% ipython --no-banner

In [1]: import numpy as np

In [2]: np.set_printoptions(precision=2, suppress=True, linewidth=200, legacy="1.25")

In [3]: feats = np.loadtxt("mat.csv", delimiter=",")

In [4]: feats
Out[4]: 
array([[ 0.14,  0.06,  0.2 , -0.28, -0.39],
       [-0.23,  0.04, -0.1 , -0.47,  0.12],
       [-1.71, -0.15, -0.44, -1.4 ,  1.89],
       [-0.13,  0.  , -0.02, -0.27,  0.03]])

In [5]: vec = np.array([2, -1, 1, -2, -3])

In [6]: feats @ (2 * vec)
Out[6]: array([  4.3 ,  -0.04, -13.16,   0.34])

In [7]: feats @ np.eye(5)[4]
Out[7]: array([-0.39,  0.12,  1.89,  0.03])

In [8]: np.linalg.norm(feats @ vec) <= np.linalg.norm(feats, 2) * np.linalg.norm(vec) + 1e-9
Out[8]: True

In [9]: np.einsum("ij,j->i", feats, vec)
Out[9]: array([ 2.15, -0.02, -6.58,  0.17])

In [10]: basis = np.array([[2, -2, -3], [3, 3, 0]])

In [11]: rng = np.random.default_rng(4591)

In [12]: K = rng.normal(size=(28, 2)) @ basis + np.array([-2, -1, -3])

In [13]: print(K)
[[ -5.85  -3.61  -2.07]
 [ -7.9   -4.44  -1.15]
 [ -6.39  -3.71  -1.74]
 [ -1.57  -5.44  -6.66]
 [ -2.51   2.81   0.24]
 [ -5.24  -0.95  -0.53]
 [  2.3    2.82  -3.36]
 [  2.54  -2.55  -7.57]
 [ -1.57   0.98  -1.84]
 [ -6.73  -7.79  -4.54]
 [ -9.27  -3.18   0.82]
 [  1.39   3.25  -2.35]
 [ -3.05   0.65  -0.97]
 [  2.41  -2.52  -7.45]
 [  1.67  -0.87  -5.65]
 [  3.66   2.81  -4.39]
 [  2.52  -4.95  -9.35]
 [  1.21  -3.97  -7.63]
 [ -3.89   2.96   1.39]
 [  1.39   0.01  -4.78]
 [ -2.59  -2.7   -3.83]
 [  0.24  -0.59  -4.38]
 [ -8.53  -0.59   2.21]
 [  1.38  -1.3   -5.76]
 [  3.77   0.18  -6.44]
 [  0.89  -2.43  -6.24]
 [  0.75   7.08   1.  ]
 [-11.58  -5.89   0.52]]

In [14]: labels = K[:, 1] > np.median(K[:, 1])

In [15]: r0 = K[labels].mean(axis=0) - K[~labels].mean(axis=0)

In [16]: print(np.argsort(-np.abs(r0).round(6), kind="stable"))
[1 2 0]

In [17]: ((K - K.mean(axis=0)) @ r0 > 0).astype(int)
Out[17]: array([0, 0, 0, 0, 1, 1, 1, 0, 1, 0, 0, 1, 1, 0, 1, 1, 0, 0, 1, 1, 0, 1, 1, 1, 1, 0, 1, 0])
